$ python -q
>>> import numpy as np
>>> np.set_printoptions(suppress=True, linewidth=100)
>>> A = np.array([[3, 2, 0], [1, 0, 0], [0, 0, 3]])
>>> (A != 0).astype(int)
array([[1, 1, 0],
       [1, 0, 0],
       [0, 0, 1]])
>>> np.round(np.sort(np.linalg.eigvals(A).real), 2)
array([-0.56,  3.  ,  3.56])
>>> (np.linalg.matrix_power((A != 0) + (A.T != 0) + np.eye(3), 3) > 0).astype(int)
array([[1, 1, 0],
       [1, 1, 0],
       [0, 0, 1]])
>>> A @ A
array([[11,  6,  0],
       [ 3,  2,  0],
       [ 0,  0,  9]])
>>> print(np.flatnonzero(np.linalg.matrix_power((A != 0) + (A.T != 0) + np.eye(3), 3)[2]))
[2]
>>> cov = A.T @ A
>>> print(np.diag(cov))
[10  4  9]
>>> cov
array([[10,  6,  0],
       [ 6,  4,  0],
       [ 0,  0,  9]])
>>> print(np.round(np.linalg.eigvalsh(cov)[::-1], 2))
[13.71  9.    0.29]
>>> np.allclose(cov, cov.T)
True
>>> np.linalg.matrix_rank(cov)
np.int64(3)
>>> print(np.trace(cov), (A ** 2).sum())
23 23
>>> K = np.load("arr.npy")
>>> K
array([[ 0.7, -0.5,  1. ],
       [-0.5, -8. , -0.5],
       [-0.5, -2. ,  0.2],
       [ 0.1, -7.5, -1.5]])
>>> rng = np.random.default_rng(1021)
>>> labels = rng.permutation(3)
>>> Y = K[:, labels] * rng.choice([-1, 1], 3)
>>> print(Y)
[[ 0.5 -1.   0.7]
 [ 8.   0.5 -0.5]
 [ 2.  -0.2 -0.5]
 [ 7.5  1.5  0.1]]
>>> U, _, VT = np.linalg.svd(K.T @ Y)
>>> np.round(np.linalg.lstsq(K, Y)[0], 2) + 0
array([[ 0.,  0.,  1.],
       [-1.,  0.,  0.],
       [ 0., -1.,  0.]])
>>> vec = np.array([2, 2, 2])
>>> target = Y @ vec
>>> print(target.round(2))
[ 0.4 16.   2.6 18.2]
>>> np.round(np.linalg.lstsq(Y, target)[0], 2)
array([2., 2., 2.])
>>> np.round(np.linalg.pinv(Y) @ Y, 2) + 0
array([[1., 0., 0.],
       [0., 1., 0.],
       [0., 0., 1.]])
>>> target = target + 0.3 * rng.normal(size=4)
>>> print(target.round(2))
[-0.19 15.92  2.32 17.97]
>>> coef, *_ = np.linalg.lstsq(Y, target)
>>> round(np.linalg.norm(target - Y @ coef), 2)
np.float64(0.32)
>>> print(coef.round())
[2. 2. 2.]
>>> coef.round(2)
array([1.93, 2.29, 1.67])
>>> vec = np.array([2, 1, 1])
>>> K * vec
array([[ 1.4, -0.5,  1. ],
       [-1. , -8. , -0.5],
       [-1. , -2. ,  0.2],
       [ 0.2, -7.5, -1.5]])
>>> K @ np.ones(3)
array([ 1.2, -9. , -2.3, -8.9])
>>> np.sign((K @ vec).round(6))
array([ 1., -1., -1., -1.])
>>> feats = np.loadtxt("a.csv", delimiter=",")
>>> feats.round(2)
array([[-0.5 ,  0.86,  0.03, -0.12],
       [-0.04, -0.14,  0.77, -0.62],
       [-0.21, -0.2 , -0.63, -0.72],
       [-0.84, -0.46,  0.1 ,  0.28]])
>>> Y = np.array([[-1, 1], [2, 1], [1, 1]])
>>> np.einsum("ik,kj->ij", A, Y)
array([[ 1,  5],
       [-1,  1],
       [ 3,  3]])
>>> np.einsum("ik,kj->ji", A, Y)
array([[ 1, -1,  3],
       [ 5,  1,  3]])
>>> A @ Y
array([[ 1,  5],
       [-1,  1],
       [ 3,  3]])
>>> np.einsum("ij->j", A)
array([4, 2, 3])
>>> np.einsum("ij,ij->i", A, A)
array([13,  1,  9])
>>> np.vstack([A, Y.T]).shape
(5, 3)
>>> labels = rng.permutation(4)
>>> labels
array([3, 2, 0, 1])
>>> Y = feats[labels][:, labels]
>>> round(np.trace(Y), 2)
np.float64(-0.99)
>>> Y.round(2)
array([[ 0.28,  0.1 , -0.84, -0.46],
       [-0.72, -0.63, -0.21, -0.2 ],
       [-0.12,  0.03, -0.5 ,  0.86],
       [-0.62,  0.77, -0.04, -0.14]])
>>> Q, r_ = np.linalg.qr(A)
>>> np.round(Q.T @ Q, 2) + 0
array([[1., 0., 0.],
       [0., 1., 0.],
       [0., 0., 1.]])
>>> round(float(abs(r_[0, 0])), 2), round(float(np.linalg.norm(A[:, 0])), 2)
(3.16, 3.16)
>>> print(np.round(np.abs(np.diag(r_)), 2))
[3.16 0.63 3.  ]
>>> print(Q.shape, r_.shape)
(3, 3) (3, 3)
>>> r_.round(2)
array([[-3.16, -1.9 ,  0.  ],
       [ 0.  , -0.63,  0.  ],
       [ 0.  ,  0.  ,  3.  ]])
>>> np.round(r_ @ r_, 2)
array([[10. ,  7.2,  0. ],
       [ 0. ,  0.4,  0. ],
       [ 0. ,  0. ,  9. ]])
>>> np.round(np.linalg.matrix_power(r_, 2), 2)
array([[10. ,  7.2,  0. ],
       [ 0. ,  0.4,  0. ],
       [ 0. ,  0. ,  9. ]])
>>> round(float(np.abs(np.linalg.eigvals(r_)).max()), 2)
3.16
>>> np.allclose(r_, r_.T)
False
>>> np.round((r_ + r_.T) / 2, 2)
array([[-3.16, -0.95,  0.  ],
       [-0.95, -0.63,  0.  ],
       [ 0.  ,  0.  ,  3.  ]])
>>> np.round(np.linalg.det(r_), 2)
np.float64(6.0)
>>> data = np.load("run6.npy")
>>> data
array([[ 4.,  3.,  3.,  1.],
       [ 3., 12.,  9.,  3.],
       [ 3.,  9., 12.,  3.],
       [ 1.,  3.,  3.,  4.]])
>>> Y = data + rng.integers(-2, 3, (4, 1)) @ rng.integers(-2, 3, (1, 4))
>>> Y
array([[ 4.,  1.,  7.,  5.],
       [ 3., 12.,  9.,  3.],
       [ 3., 10., 10.,  1.],
       [ 1.,  4.,  1.,  2.]])
>>> np.linalg.matrix_rank(Y - data, tol=1e-8)
np.int64(1)
>>> labels = rng.permutation(4)
>>> labels
array([2, 1, 0, 3])
>>> Y = data[labels][:, labels]
>>> Y
array([[12.,  9.,  3.,  3.],
       [ 9., 12.,  3.,  3.],
       [ 3.,  3.,  4.,  1.],
       [ 3.,  3.,  1.,  4.]])
>>> np.trace(Y)
np.float64(32.0)
>>> print(np.allclose(Y, data))
False
>>> ev, vecs = np.linalg.eigh(data)
>>> np.round(vecs @ np.diag(ev) @ vecs.T, 2)
array([[ 4.,  3.,  3.,  1.],
       [ 3., 12.,  9.,  3.],
       [ 3.,  9., 12.,  3.],
       [ 1.,  3.,  3.,  4.]])
>>> np.abs(vecs[:, -1]).round(6).argmax()
np.int64(1)
>>> round(ev.sum(), 2), np.trace(data)
(np.float64(32.0), np.float64(32.0))
>>> np.round(np.linalg.eigvalsh(data + 3 * np.eye(4)), 2)
array([ 6.,  6.,  6., 26.])
>>> Y = np.linalg.inv(A)
>>> np.round(np.linalg.det(A) * np.linalg.det(Y), 2)
np.float64(1.0)
>>> print(Y.round(2))
[[ 0.    1.    0.  ]
 [ 0.5  -1.5  -0.  ]
 [ 0.    0.    0.33]]
>>> (np.abs(Y) > 1e-9).astype(int)
array([[0, 1, 0],
       [1, 1, 0],
       [0, 0, 1]])
>>> print(A @ Y)
[[1. 0. 0.]
 [0. 1. 0.]
 [0. 0. 1.]]
>>> print(round(np.linalg.slogdet(A)[0], 2))
-1.0
>>> np.round(np.linalg.det(A) * Y, 2)
array([[-0., -6., -0.],
       [-3.,  9.,  0.],
       [-0., -0., -2.]])
>>> np.allclose(Y, A.T)
False
>>> Y = np.array([[1, 1], [1, -1]])
>>> m1 = np.kron(Y, np.kron(Y, Y))[rng.permutation(8)][:3]
>>> m1
array([[ 1,  1,  1,  1,  1,  1,  1,  1],
       [ 1, -1, -1,  1,  1, -1, -1,  1],
       [ 1, -1,  1, -1, -1,  1, -1,  1]])
>>> theta = np.radians(90)
>>> r_ = np.eye(8)
>>> r_[5, 5] = r_[3, 3] = np.cos(theta)
>>> r_[5, 3], r_[3, 5] = -np.sin(theta), np.sin(theta)
>>> r_.round(2) + 0
array([[ 1.,  0.,  0.,  0.,  0.,  0.,  0.,  0.],
       [ 0.,  1.,  0.,  0.,  0.,  0.,  0.,  0.],
       [ 0.,  0.,  1.,  0.,  0.,  0.,  0.,  0.],
       [ 0.,  0.,  0.,  0.,  0.,  1.,  0.,  0.],
       [ 0.,  0.,  0.,  0.,  1.,  0.,  0.,  0.],
       [ 0.,  0.,  0., -1.,  0.,  0.,  0.,  0.],
       [ 0.,  0.,  0.,  0.,  0.,  0.,  1.,  0.],
       [ 0.,  0.,  0.,  0.,  0.,  0.,  0.,  1.]])
>>> Y = m1 @ r_.T
>>> round(np.linalg.det(r_), 2), np.trace(r_)
(np.float64(1.0), np.float64(6.0))
>>> print(np.abs(Y - m1).max(axis=0))
[0. 0. 0. 2. 0. 2. 0. 0.]
>>> Y.round(2)
array([[ 1.,  1.,  1.,  1.,  1., -1.,  1.,  1.],
       [ 1., -1., -1., -1.,  1., -1., -1.,  1.],
       [ 1., -1.,  1.,  1., -1.,  1., -1.,  1.]])
>>> f, r1 = Y[1], Y[0]
>>> f @ f
np.float64(8.0)
>>> print(f @ r1)
0.0
>>> p = (f @ r1) / (f @ f) * f
>>> round(np.linalg.norm(f + r1) ** 2 + np.linalg.norm(f - r1) ** 2, 2)
np.float64(32.0)
>>> np.linalg.matrix_rank(np.outer(f, r1))
np.int64(1)
>>> p
array([ 0., -0., -0., -0.,  0., -0., -0.,  0.])
>>> W = np.array([[1, 4, 6, 0, 5],
...     [7, 9, 1, 8, 8],
...     [6, 7, 3, 0, 8],
...     [7, 7, 1, 0, 9],
...     [2, 1, 8, 7, 4],
...     [9, 6, 5, 4, 3],
...     [5, 9, 2, 4, 6],
...     [7, 4, 7, 8, 3]])
>>> coef = np.array([3, 0, 0, 2, 0])
>>> H = np.maximum(m1 @ W + coef, 0)
>>> print(np.round((H > 0).mean(axis=0), 2))
[0.67 0.33 1.   0.67 0.33]
>>> print((H > 0).astype(int))
[[1 1 1 1 1]
 [0 0 1 1 0]
 [1 0 1 0 0]]
>>> Z = np.array([[1, 0], [2, 1], [1, 3], [0, 0], [1, 1]])
>>> print(H @ Z)
[[220 192]
 [ 11  33]
 [ 14  27]]
>>> W @ Z
array([[20, 27],
       [34, 20],
       [31, 24],
       [31, 19],
       [16, 29],
       [29, 24],
       [31, 21],
       [25, 28]])
>>> (H @ Z).round(6).argmax(axis=1)
array([0, 1, 1])
>>> Y = m1 / np.linalg.norm(m1, axis=1, keepdims=True)
>>> cov = Y @ Y.T
>>> cov[0].round(2) + 0
array([1., 0., 0.])
>>> (cov - 2 * np.eye(3)).round(6).argmax(axis=1)
array([1, 0, 0])
>>> (np.abs(cov) > 0.9).astype(int)
array([[1, 0, 0],
       [0, 1, 0],
       [0, 0, 1]])
>>> np.degrees(np.arccos(np.clip(cov[0, 2], -1, 1)))
np.float64(90.0)
>>> print(cov.round(2) + 0)
[[1. 0. 0.]
 [0. 1. 0.]
 [0. 0. 1.]]
>>> E = np.load("test15.npy")
>>> E
array([[4, 1, 4, 4],
       [0, 0, 2, 1],
       [0, 0, 2, 3],
       [0, 0, 0, 1]])
>>> round(float(np.linalg.det(2 * E)), 2), round(np.linalg.det(E), 2)
(0.0, np.float64(0.0))
>>> F = np.load("case10.npy")
>>> F
array([[-2, -2, -2],
       [ 1, -1,  1],
       [-2,  0,  0],
       [-2, -2, -2]])
>>> Y = np.c_[K[:, :1] @ np.array([[0]]), np.array([0, 1, 2, 1])]
>>> Y
array([[0., 0.],
       [0., 1.],
       [0., 2.],
       [0., 1.]])
>>> np.linalg.matrix_rank(np.c_[K, Y])
np.int64(4)
>>> print(np.round(np.linalg.lstsq(K, Y[:, 0])[0], 2))
[0. 0. 0.]
>>> Q, vecs = np.linalg.qr(F[:, :2])[0], np.linalg.qr(F[:, 2:])[0]
>>> sig = np.linalg.svd(Q.T @ vecs, compute_uv=False)
>>> print(round(float(np.linalg.norm(Q @ Q.T - vecs @ vecs.T, 2)), 2))
1.0
>>> (sig > 0.9).sum()
np.int64(0)
>>> np.round(np.degrees(np.arccos(sig.clip(0, 1))), 2)
array([27.21])
>>> P = F @ np.linalg.solve(F.T @ F, F.T)
>>> np.linalg.matrix_rank(np.eye(4) - P)
np.int64(1)
>>> np.round(np.linalg.eigvalsh(P), 2)
array([0., 1., 1., 1.])
>>> Q, r_ = np.linalg.qr(F)
>>> np.trace(Q @ Q.T)
np.float64(3.0)
>>> np.allclose(r_.T @ r_, F.T @ F)
True
>>> np.round(np.abs(np.diag(r_)), 2)
array([3.61, 2.29, 1.37])
>>> r_.round(2)
array([[ 3.61,  1.94,  2.5 ],
       [ 0.  ,  2.29,  0.94],
       [ 0.  ,  0.  , -1.37]])
>>> J = np.loadtxt("x.csv", delimiter=",")
>>> J
array([[-3., -2., -3.],
       [ 1.,  0.,  2.],
       [ 3., -2., -3.],
       [-1., -1.,  1.],
       [ 1.,  3.,  3.]])
>>> vec = np.array([5, -7, 8])
>>> target = K @ vec
>>> print(np.round(np.linalg.lstsq(K, target)[0], 2))
[ 5. -7.  8.]
>>> np.round(np.linalg.pinv(K) @ K, 2) + 0
array([[1., 0., 0.],
       [0., 1., 0.],
       [0., 0., 1.]])
>>> target = target + 0.3 * rng.normal(size=4)
>>> target.round(2)
array([14.62, 49.22, 12.79, 40.5 ])
>>> coef, *_ = np.linalg.lstsq(K, target)
>>> coef.round()
array([ 5., -7.,  8.])
>>> coef.round(2)
array([ 4.77, -6.92,  7.85])
>>> print(np.round(K.T @ (target - K @ coef), 2) + 0)
[0. 0. 0.]
